$ python3 -q
>>> import numpy as np
>>> np.set_printoptions(suppress=True, linewidth=160)
>>> data = np.array([[2, 2, 2, 2, 2, 1, 0],
...     [0, 0, 2, 0, 1, 2, 0],
...     [2, 2, 0, 1, 0, 1, 1],
...     [0, 2, 1, 1, 0, 0, 0],
...     [2, 0, 0, 2, 2, 0, 2],
...     [2, 1, 2, 0, 2, 0, 2],
...     [1, 1, 2, 1, 2, 1, 1],
...     [1, 0, 2, 0, 0, 0, 2]])
>>> data[2] = data[3]
>>> data
array([[2, 2, 2, 2, 2, 1, 0],
       [0, 0, 2, 0, 1, 2, 0],
       [0, 2, 1, 1, 0, 0, 0],
       [0, 2, 1, 1, 0, 0, 0],
       [2, 0, 0, 2, 2, 0, 2],
       [2, 1, 2, 0, 2, 0, 2],
       [1, 1, 2, 1, 2, 1, 1],
       [1, 0, 2, 0, 0, 0, 2]])
>>> vec = np.array([3, 1, 0, 2, 2, -3, -2])
>>> data @ np.ones(7)
array([11.,  5.,  4.,  4.,  8.,  9.,  9.,  5.])
>>> (data @ vec).argmax()
np.int64(0)
>>> data @ (2 * vec)
array([26, -8,  8,  8, 20, 14, 10, -2])
>>> data @ vec
array([13, -4,  4,  4, 10,  7,  5, -1])
>>> np.sign((data @ vec).round(6))
array([ 1, -1,  1,  1,  1,  1,  1, -1])
>>> (data * vec).sum(axis=1)
array([13, -4,  4,  4, 10,  7,  5, -1])
>>> B = np.c_[data[:, :2] @ np.array([[-3, -3], [2, 1]]), np.array([0, 0, 3, 0, 3, 0, 2, 1])]
>>> B
array([[-2, -4,  0],
       [ 0,  0,  0],
       [ 4,  2,  3],
       [ 4,  2,  0],
       [-6, -6,  3],
       [-4, -5,  0],
       [-1, -2,  2],
       [-3, -3,  1]])
>>> np.round(np.linalg.norm(np.linalg.qr(data)[0].T @ B, axis=0) ** 2 / ((B ** 2).sum(axis=0) + 1e-12), 2)
array([1. , 1. , 0.8])
>>> X = np.array([[5, 0, 4, -1, -1], [-2, -5, -1, 4, 5], [-4, 0, 5, 5, -2]])
>>> X[-1] = X[0] + 2 * X[1]
>>> X
array([[  5,   0,   4,  -1,  -1],
       [ -2,  -5,  -1,   4,   5],
       [  1, -10,   2,   7,   9]])
>>> # looks like rank 2
>>> np.round(data.mean(axis=0), 2)
array([1.  , 1.  , 1.5 , 0.88, 1.12, 0.5 , 0.88])
>>> np.unravel_index(np.abs(data).argmax(), data.shape)
(np.int64(0), np.int64(0))
>>> data.sum(axis=0)
array([ 8,  8, 12,  7,  9,  4,  7])
>>> data - data[0]
array([[ 0,  0,  0,  0,  0,  0,  0],
       [-2, -2,  0, -2, -1,  1,  0],
       [-2,  0, -1, -1, -2, -1,  0],
       [-2,  0, -1, -1, -2, -1,  0],
       [ 0, -2, -2,  0,  0, -1,  2],
       [ 0, -1,  0, -2,  0, -1,  2],
       [-1, -1,  0, -1,  0,  0,  1],
       [-1, -2,  0, -2, -2, -1,  2]])
>>> data.shape
(8, 7)
>>> data.sum(axis=1)
array([11,  5,  4,  4,  8,  9,  9,  5])
>>> np.linalg.matrix_rank(data)
np.int64(7)
>>> np.round(np.linalg.svd(data, compute_uv=False), 2)
array([8.14, 3.64, 3.02, 2.44, 1.27, 0.84, 0.19])
>>> vec = np.array([2, 2, 0, 1, 0])
>>> h1 = np.maximum(X @ vec, 0)
>>> np.maximum(X @ (3 * vec), 0)
array([27,  0,  0])
>>> h1
array([9, 0, 0])
>>> np.allclose(X[:-1].T @ np.linalg.lstsq(X[:-1].T, X[-1])[0], X[-1])
True
>>> np.linalg.lstsq(X[:-1].T, X[-1])[2]
np.int32(2)
>>> np.abs(np.diag(np.linalg.qr(X)[1])) > 1e-9
array([ True,  True, False])
>>> B = X[0, 0] * X[1:] - np.outer(X[1:, 0], X[0])
>>> B
array([[  0, -25,   3,  18,  23],
       [  0, -50,   6,  36,  46]])
>>> np.flatnonzero(~B.round(6).any(axis=1))
array([], dtype=int64)
>>> np.linalg.matrix_rank(B), np.linalg.matrix_rank(X)
(np.int64(1), np.int64(2))
>>> Uu, s, vt = np.linalg.svd(X)
>>> s.round(2) + 0
array([17.27,  7.13,  0.  ])
>>> B = Uu[:, :2] @ np.diag(s[:2]) @ vt[:2]
>>> B.round(2) + 0
array([[  5.,   0.,   4.,  -1.,  -1.],
       [ -2.,  -5.,  -1.,   4.,   5.],
       [  1., -10.,   2.,   7.,   9.]])
>>> np.linalg.matrix_rank(X, rtol=0.05)
np.int64(2)
>>> B = np.array([[-1, 0, 0, -2, 1, 1, -2],
...     [1, -1, 1, -1, -2, -1, -1],
...     [-1, -1, -2, -2, -1, -2, 0],
...     [1, 0, -1, 2, 1, 2, 2],
...     [2, -1, 0, -1, 0, 2, -1],
...     [0, 0, 1, -1, 0, 2, 2],
...     [0, 2, -1, 0, 1, 0, -2]])
>>> arr = B + B.T
>>> arr
array([[-2,  1, -1, -1,  3,  1, -2],
       [ 1, -2,  0, -1, -3, -1,  1],
       [-1,  0, -4, -3, -1, -1, -1],
       [-1, -1, -3,  4,  0,  1,  2],
       [ 3, -3, -1,  0,  0,  2,  0],
       [ 1, -1, -1,  1,  2,  4,  2],
       [-2,  1, -1,  2,  0,  2, -4]])
>>> w, evecs = np.linalg.eigh(arr)
>>> vec = np.array([3, -2, 3, 0, -2, -1, -3])
>>> vec @ arr @ vec / (vec @ vec), round(w[0], 2), round(float(w[-1]), 2)
(np.float64(-2.5), np.float64(-7.35), 7.39)
>>> np.round(np.linalg.eigvalsh(arr[1:, 1:]), 2)
array([-5.66, -5.31, -3.38,  1.12,  3.87,  7.36])
>>> A = np.load("layer3.npy")
>>> A
array([[0, 0, 0, 0, 3],
       [0, 0, 0, 0, 0],
       [2, 0, 0, 0, 0],
       [0, 0, 1, 0, 0],
       [0, 3, 0, 0, 0]])
>>> def softmax(z):
...     e = np.exp(z - z.max(axis=-1, keepdims=True))
...     return e / e.sum(axis=-1, keepdims=True)
... 
>>> softmax(10 * A[1])
array([0.2, 0.2, 0.2, 0.2, 0.2])
>>> scores = A @ A.T / np.sqrt(5)
>>> np.round(softmax(scores + np.triu(np.full(scores.shape, -np.inf), 1)), 2)
array([[1.  , 0.  , 0.  , 0.  , 0.  ],
       [0.5 , 0.5 , 0.  , 0.  , 0.  ],
       [0.13, 0.13, 0.75, 0.  , 0.  ],
       [0.22, 0.22, 0.22, 0.34, 0.  ],
       [0.02, 0.02, 0.02, 0.02, 0.93]])
>>> [round(float(x), 2) for x in np.linalg.svd(A, compute_uv=False)[:3]]
[3.0, 3.0, 2.0]
>>> np.abs(A).max()
np.int64(3)
>>> A - A[0]
array([[ 0,  0,  0,  0,  0],
       [ 0,  0,  0,  0, -3],
       [ 2,  0,  0,  0, -3],
       [ 0,  0,  1,  0, -3],
       [ 0,  3,  0,  0, -3]])
>>> A.shape
(5, 5)
>>> np.diff(A, axis=0)
array([[ 0,  0,  0,  0, -3],
       [ 2,  0,  0,  0,  0],
       [-2,  0,  1,  0,  0],
       [ 0,  3, -1,  0,  0]])
>>> rk = np.linalg.matrix_rank(A)
>>> rk
np.int64(4)
>>> N = np.linalg.svd(A)[2][rk:].T
>>> N[:, 0] / N[np.abs(N[:, 0]).round(6).argmax(), 0]
array([-0., -0., -0.,  1., -0.])
>>> [int(np.linalg.matrix_rank(A[:, :j + 1])) for j in range(5)]
[1, 2, 3, 3, 4]
>>> [int(np.linalg.matrix_rank(np.delete(A, i, axis=0))) for i in range(5)]
[3, 4, 3, 3, 3]
>>> N @ N.T
array([[0., 0., 0., 0., 0.],
       [0., 0., 0., 0., 0.],
       [0., 0., 0., 0., 0.],
       [0., 0., 0., 1., 0.],
       [0., 0., 0., 0., 0.]])
>>> m1 = np.load("a.npy")
>>> m1.round(2)
array([[0.37, 0.05, 0.37, 0.26, 0.16],
       [0.05, 0.01, 0.05, 0.04, 0.02],
       [0.37, 0.05, 0.37, 0.26, 0.16],
       [0.26, 0.04, 0.26, 0.19, 0.11],
       [0.16, 0.02, 0.16, 0.11, 0.07]])
>>> # equal to its transpose
>>> Uu, s, vt = np.linalg.svd(m1)
>>> np.argmax(s[:-1] / (s[1:] + 1e-6)) + 1
np.int64(1)
>>> B = Uu[:, :1] @ np.diag(s[:1]) @ vt[:1]
>>> np.round(np.abs(m1 - B).max(), 2)
np.float64(0.0)
>>> np.trace(m1)
np.float64(1.0)
>>> np.allclose(m1 @ m1.T, m1.T @ m1)
True
>>> M = np.loadtxt("test3.csv", delimiter=",")
>>> M.round(2)
array([[0.67, 0.  , 0.17, 0.17],
       [0.43, 0.29, 0.14, 0.14],
       [0.33, 0.33, 0.17, 0.17],
       [0.2 , 0.3 , 0.1 , 0.4 ]])
>>> # row-stochastic, so 1 is an eigenvalue
>>> u, v = M[2], M[3]
>>> u @ v
np.float64(0.25)
>>> np.round(u @ u, 2)
np.float64(0.28)
>>> p = (u @ v) / (u @ u) * u
>>> round(float((v - p) @ u), 2)
0.0
>>> O, R = np.linalg.qr(M)
>>> np.round(abs(R[0, 0]), 2), round(np.linalg.norm(M[:, 0]), 2)
(np.float64(0.88), np.float64(0.88))
>>> O.round(2)
array([[-0.76,  0.61, -0.1 ,  0.23],
       [-0.49, -0.3 ,  0.62, -0.54],
       [-0.38, -0.5 , -0.74, -0.23],
       [-0.23, -0.54,  0.24,  0.77]])
>>> np.allclose(R.T @ R, M.T @ M)
True
>>> R.round(2)
array([[-0.88, -0.33, -0.28, -0.35],
       [ 0.  , -0.41, -0.08, -0.24],
       [ 0.  ,  0.  , -0.03,  0.04],
       [ 0.  ,  0.  ,  0.  ,  0.23]])
>>> O.shape, R.shape
((4, 4), (4, 4))
>>> np.round(np.abs(np.diag(R)), 2)
array([0.88, 0.41, 0.03, 0.23])
>>> np.argsort(-np.linalg.norm(X, axis=0).round(6), kind="stable")[:3]
array([1, 4, 3])
>>> np.linalg.cond(X) > 100
np.True_
>>> [round(float(x), 2) for x in np.linalg.svd(X, compute_uv=False)[:3]]
[17.27, 7.13, 0.0]
>>> np.round((M - M.T) / 2, 2)
array([[ 0.  , -0.21, -0.08, -0.02],
       [ 0.21,  0.  , -0.1 , -0.08],
       [ 0.08,  0.1 ,  0.  ,  0.03],
       [ 0.02,  0.08, -0.03,  0.  ]])
>>> np.round(M @ M, 2)
array([[0.53, 0.11, 0.16, 0.21],
       [0.48, 0.17, 0.15, 0.19],
       [0.45, 0.2 , 0.15, 0.2 ],
       [0.38, 0.24, 0.13, 0.25]])
>>> proj = np.triu(np.array([[-1, 0, -3, -3], [-3, -3, 1, -2], [1, 2, 2, -2], [-3, 1, 1, -3]]), 1) + np.eye(4)
>>> B = proj @ M @ np.linalg.inv(proj)
>>> B.round(2)
array([[ -0.93,  -1.9 ,  -1.53, -11.2 ],
       [  0.36,   0.02,   1.18,   2.99],
       [ -0.07,  -0.27,   0.03,  -1.3 ],
       [  0.2 ,   0.3 ,   0.4 ,   2.4 ]])
>>> np.round(np.poly(B), 2) + 0
array([ 1.  , -1.52,  0.6 , -0.08,  0.  ])
>>> F = np.load("run1.npy")
>>> F
array([[0., 1., 1., 1., 1.],
       [1., 0., 1., 1., 1.],
       [1., 1., 0., 1., 1.],
       [1., 1., 1., 0., 1.],
       [1., 1., 1., 1., 0.]])
>>> np.round(np.linalg.norm(F[3], 1), 2), round(float(np.linalg.norm(F[3], np.inf)), 2)
(np.float64(4.0), 1.0)
>>> np.round(np.linalg.norm(F, axis=1), 2)
array([2., 2., 2., 2., 2.])
>>> np.round(np.linalg.norm(F, "nuc"), 2)
np.float64(8.0)
>>> F.sum(axis=0)
array([4., 4., 4., 4., 4.])
>>> F @ F
array([[4., 3., 3., 3., 3.],
       [3., 4., 3., 3., 3.],
       [3., 3., 4., 3., 3.],
       [3., 3., 3., 4., 3.],
       [3., 3., 3., 3., 4.]])
>>> Lm = np.diag(F.sum(axis=1)) - F
>>> np.round(np.linalg.eigvalsh(Lm), 2) + 0
array([0., 5., 5., 5., 5.])
>>> round(np.linalg.det(Lm[1:, 1:]))
125
>>> Lm
array([[ 4., -1., -1., -1., -1.],
       [-1.,  4., -1., -1., -1.],
       [-1., -1.,  4., -1., -1.],
       [-1., -1., -1.,  4., -1.],
       [-1., -1., -1., -1.,  4.]])
